In [1]: import numpy as np

In [2]: np.set_printoptions(precision=2, suppress=True, linewidth=200, floatmode="fixed")

In [3]: rng = np.random.default_rng(67)

In [4]: X = rng.normal(size=(17, 4))

In [5]: X = 20 * X / np.linalg.norm(X, axis=1, keepdims=True)

In [6]: X
Out[6]: 
array([[-16.50,   0.55,  -3.23, -10.82],
       [ 15.44,   9.06,   5.54,   6.99],
       [-13.87,  11.75,  -7.93,  -2.61],
       [  9.38,  -9.95, -12.17,  -8.05],
       [ 17.82,  -0.30,   7.60,  -4.98],
       [-17.48,   3.16,   8.89,  -2.34],
       [  9.16, -11.03,   8.81,  10.81],
       [ -8.16,  -5.09,  -2.64, -17.34],
       [  7.59, -13.06,  -8.30, -10.14],
       [-14.74,  -7.25,  -8.62,   7.48],
       [ -1.97, -13.16,   5.83, -13.75],
       [ -1.93,  -3.81, -12.76, -14.80],
       [ -7.28,  -0.21,   9.89, -15.79],
       [-10.61,  -0.27,  -6.30, -15.74],
       [ 10.05,   3.87,  13.93,   9.49],
       [  8.92,   3.46, -16.38,   6.34],
       [ 15.09,   1.42,  -1.40, -12.98]])

In [7]: proj = X @ np.linalg.solve(X.T @ X, X.T)

In [8]: np.allclose(proj @ proj, proj)
Out[8]: True

In [9]: print(np.round(np.linalg.eigvalsh(proj), 2) + 0)
[0.00 0.00 0.00 0.00 0.00 0.00 0.00 0.00 0.00 0.00 0.00 0.00 0.00 1.00 1.00 1.00 1.00]

In [10]: U, sv, VT = np.linalg.svd(X, full_matrices=False)

In [11]: print(np.allclose(U * sv @ VT, X))
True

In [12]: sv
Out[12]: array([54.46, 43.45, 35.08, 26.76])

In [13]: round(float(np.sqrt((sv ** 2).sum())), 2), round(float(np.linalg.norm(X)), 2)
Out[13]: (82.46, 82.46)

In [14]: np.cumsum(sv ** 2) / np.sum(sv ** 2)
Out[14]: array([0.44, 0.71, 0.89, 1.00])

In [15]: W0 = np.load("out14.npy")

In [16]: W0
Out[16]: 
array([[  0.10,  -0.72,  -6.64,  39.15],
       [  0.15,  -0.17,   1.68,   7.12],
       [  0.65,   0.54,  -1.07,  22.14],
       [  0.30,   1.03,   4.32,   6.42],
       [ -0.84,  -0.88,  -5.45,  16.11],
       [ -2.41,  -0.57,  -8.92,  -7.59],
       [ -1.98,  -1.64,  -2.36,  -0.35],
       [  0.51,   0.55,  -2.31,  -2.84],
       [ -0.35,  -0.67,  -3.27,   7.93],
       [ -5.00,  -0.34,  -1.13,  -4.92],
       [ -2.28,  -1.27,  -5.47,  19.61],
       [ -1.97,   0.89,  -3.67, -16.90],
       [ -0.90,   2.88,   3.50,  -3.90],
       [ -2.24,   0.53,   3.25,  -4.12],
       [ -1.17,  -2.17,  -0.70,   2.13],
       [ -0.71,   0.17,   3.61,  16.20],
       [ -1.14,   1.00,   5.31,   5.97],
       [  0.38,  -1.66,  -0.40, -22.02],
       [ -0.39,  -0.53,  -4.81,   8.11],
       [ -1.81,   0.68,  -5.47, -16.29],
       [ -2.09,   1.18,  -8.15,  -5.12],
       [ -1.22,  -1.16,   4.41,   4.15],
       [  0.84,   1.50,  -0.83,  -1.57],
       [  0.39,   1.04,   3.58,   6.23],
       [ -3.40,  -0.14,  -7.30,  -1.36],
       [ -0.12,  -0.12,  -7.82,   8.33],
       [  0.92,   0.59,  -3.41, -17.31],
       [  0.68,  -0.54,   0.53,  12.34],
       [ -1.36,  -1.68,   4.03,  -9.33],
       [  1.45,  -3.19,  -1.41,  11.74],
       [  0.38,  -0.30,   2.95,  10.40],
       [  2.98,   1.38,  -1.74,  -0.65],
       [  2.52,  -1.09,  -6.23,  12.79],
       [ -0.44,  -0.25,   0.56,  -9.42],
       [ -3.23,   0.47,  -2.06,  24.83],
       [ -3.09,   0.22,  -3.03,  -8.60],
       [ -0.21,   0.95,   1.62,   6.51]])

In [17]: x0 = np.array([7, 6, 1, 0])

In [18]: target = W0 @ x0

In [19]: np.round(np.linalg.lstsq(W0, target)[0], 2) + 0
Out[19]: array([7.00, 6.00, 1.00, 0.00])

In [20]: print(np.round(np.linalg.pinv(W0) @ W0, 2) + 0)
[[1.00 0.00 0.00 0.00]
 [0.00 1.00 0.00 0.00]
 [0.00 0.00 1.00 0.00]
 [0.00 0.00 0.00 1.00]]

In [21]: target = target + 0.02 * rng.normal(size=37)

In [22]: print(target)
[-10.27   1.73   6.71  12.56 -16.61 -29.22 -26.08   4.57  -9.79 -38.17 -29.06 -12.14  14.47  -9.25 -21.87  -0.34   3.33  -7.68 -10.72 -14.05 -15.72 -11.11  14.05  12.54 -31.94  -9.40   6.60   2.06
 -15.59 -10.41   3.82  27.40   4.86  -4.04 -21.84 -23.33   5.86]

In [23]: c, *_ = np.linalg.lstsq(W0, target)

In [24]: np.round(np.linalg.norm(target - W0 @ c), 2)
Out[24]: np.float64(0.11)

In [25]: c.round(2) + 0
Out[25]: array([7.00, 6.00, 1.00, 0.00])

In [26]: [round(float(np.linalg.norm(np.linalg.solve(W0.T @ W0 + lam * np.eye(4), W0.T @ target))), 2) for lam in (0, 1, 10, 100)]
Out[26]: [9.27, 9.15, 8.2, 4.43]
